% ipython --no-banner

In [1]: import numpy as np

In [2]: np.set_printoptions(precision=3, suppress=True, linewidth=120)

In [3]: F = np.maximum(np.array([[1, 2, 2, 2],
   ...:     [2, 2, 1, 2],
   ...:     [1, 0, 0, 2],
   ...:     [2, 1, 2, 0],
   ...:     [2, 1, 0, 0],
   ...:     [2, 0, 2, 1],
   ...:     [2, 0, 0, 1],
   ...:     [0, 0, 1, 1],
   ...:     [1, 0, 2, 2],
   ...:     [1, 2, 2, 1],
   ...:     [2, 2, 2, 0],
   ...:     [0, 0, 0, 1],
   ...:     [1, 0, 1, 2],
   ...:     [0, 2, 1, 0],
   ...:     [2, 2, 2, 2],
   ...:     [2, 2, 2, 0],
   ...:     [2, 2, 2, 1],
   ...:     [2, 2, 1, 0]]) @ np.array([[0, 3, 0, 1, 2, 0],
   ...:     [3, 0, 1, 3, 3, 3],
   ...:     [0, 0, 0, 1, 3, 2],
   ...:     [1, 1, 2, 3, 3, 2]]) + np.array([1, -5, 4, -4, -5, 4]), 0)

In [4]: F
Out[4]: 
array([[ 9,  0, 10, 11, 15, 18],
       [ 9,  3, 10, 11, 14, 16],
       [ 3,  0,  8,  3,  3,  8],
       [ 4,  1,  5,  3,  8, 11],
       [ 4,  1,  5,  1,  2,  7],
       [ 2,  2,  6,  3,  8, 10],
       [ 2,  2,  6,  1,  2,  6],
       [ 2,  0,  6,  0,  1,  8],
       [ 3,  0,  8,  5,  9, 12],
       [ 8,  0,  8,  8, 12, 16],
       [ 7,  1,  6,  6, 11, 14],
       [ 2,  0,  6,  0,  0,  6],
       [ 3,  0,  8,  4,  6, 10],
       [ 7,  0,  6,  3,  4, 12],
       [ 9,  3, 10, 12, 17, 18],
       [ 7,  1,  6,  6, 11, 14],
       [ 8,  2,  8,  9, 14, 16],
       [ 7,  1,  6,  5,  8, 12]])

In [5]: vec = np.array([-9, -9, -2, 8, 9, -2])

In [6]: rhs = F @ vec

In [7]: np.round(np.linalg.pinv(F) @ F, 3) + 0
Out[7]: 
array([[1., 0., 0., 0., 0., 0.],
       [0., 1., 0., 0., 0., 0.],
       [0., 0., 1., 0., 0., 0.],
       [0., 0., 0., 1., 0., 0.],
       [0., 0., 0., 0., 1., 0.],
       [0., 0., 0., 0., 0., 1.]])

In [8]: np.linalg.lstsq(F, rhs)[0]
Out[8]: array([-9., -9., -2.,  8.,  9., -2.])

In [9]: rng = np.random.default_rng(7069)

In [10]: rhs = rhs + 0.3 * rng.normal(size=18)

In [11]: print(rhs)
[ 85.944  53.943  -7.822  19.002 -43.     27.692 -33.92  -36.759  54.208  52.037  35.086 -41.301  22.903 -38.948
  84.94   35.218  60.006   3.941]

In [12]: coef, *_ = np.linalg.lstsq(F, rhs)

In [13]: np.round(F.T @ (rhs - F @ coef), 3) + 0
Out[13]: array([0., 0., 0., 0., 0., 0.])

In [14]: coef.round()
Out[14]: array([-9., -9., -2.,  8.,  9., -2.])

In [15]: round(np.linalg.norm(rhs - F @ coef), 3)
Out[15]: np.float64(0.709)

In [16]: q, vecs = np.linalg.qr(F[:, :2])[0], np.linalg.qr(F[:, 2:])[0]

In [17]: sig = np.linalg.svd(q.T @ vecs, compute_uv=False)

In [18]: sig
Out[18]: array([0.997, 0.582])

In [19]: Xs = (F - F.mean(axis=0)) / F.std(axis=0)

In [20]: print(np.argwhere(np.abs(Xs) > 2))
[[ 1  1]
 [14  1]]

In [21]: coef = np.linalg.lstsq(np.delete(Xs, 0, axis=1), Xs[:, 0])[0]

In [22]: print(1 - np.var(Xs[:, 0] - np.delete(Xs, 0, axis=1) @ coef))
1.0

In [23]: out = np.c_[F[:, :3] @ np.array([[9, -3, -9], [6, 9, 6], [2, -8, 7]]), np.array([-2, 5, 1, -1, 0, 1, 2, -1, 0, 1, 3, -3, -3, -5, -5, 0, -4, 4])]

In [24]: out
Out[24]: 
array([[ 101, -107,  -11,   -2],
       [ 119,  -80,    7,    5],
       [  43,  -73,   29,    1],
       [  52,  -43,    5,   -1],
       [  52,  -43,    5,    0],
       [  42,  -36,   36,    1],
       [  42,  -36,   36,    2],
       [  30,  -54,   24,   -1],
       [  43,  -73,   29,    0],
       [  88,  -88,  -16,    1],
       [  81,  -60,  -15,    3],
       [  30,  -54,   24,   -3],
       [  43,  -73,   29,   -3],
       [  75,  -69,  -21,   -5],
       [ 119,  -80,    7,   -5],
       [  81,  -60,  -15,    0],
       [ 100,  -70,   -4,   -4],
       [  81,  -60,  -15,    4]])

In [25]: np.round(np.linalg.lstsq(F, out[:, 0])[0], 3) + 0
Out[25]: array([9., 6., 2., 0., 0., 0.])

In [26]: np.linalg.matrix_rank(np.c_[F, out])
Out[26]: np.int64(7)

In [27]: np.linalg.norm(np.linalg.qr(F)[0].T @ out, axis=0) ** 2 / ((out ** 2).sum(axis=0) + 1e-12)
Out[27]: array([1.   , 1.   , 1.   , 0.239])

In [28]: cent = out[[8, 9]].astype(float)

In [29]: for _ in range(3):
    ...:     idx = np.linalg.norm(out[:, None] - cent, axis=-1).argmin(axis=1)
    ...:     cent = np.array([out[idx == j].mean(axis=0) for j in range(2)])
    ...: 

In [30]: idx
Out[30]: array([1, 1, 0, 0, 0, 0, 0, 0, 0, 1, 1, 0, 0, 1, 1, 1, 1, 1])

In [31]: np.bincount(idx)
Out[31]: array([9, 9])

In [32]: print(np.abs(cent[1] - cent[0]).argmax())
0

In [33]: cent[1] - cent[0]
Out[33]: array([ 52.   , -21.   , -33.333,   0.111])

In [34]: m1 = np.array([[0, 0, 1], [0, 0, 1], [1, 1, 0]])

In [35]: # null space of dimension 1

In [36]: np.unique(m1.round(6), axis=0).shape
Out[36]: (2, 3)

In [37]: round(np.trace(np.linalg.pinv(m1) @ m1), 3)
Out[37]: np.float64(2.0)

In [38]: np.linalg.lstsq(m1[:-1].T, m1[-1])[2]
Out[38]: np.int32(1)

In [39]: m1 @ np.linalg.pinv(m1) @ m1
Out[39]: 
array([[0., 0., 1.],
       [0., 0., 1.],
       [1., 1., 0.]])

In [40]: np.allclose(m1[:-1].T @ np.linalg.lstsq(m1[:-1].T, m1[-1])[0], m1[-1])
Out[40]: False
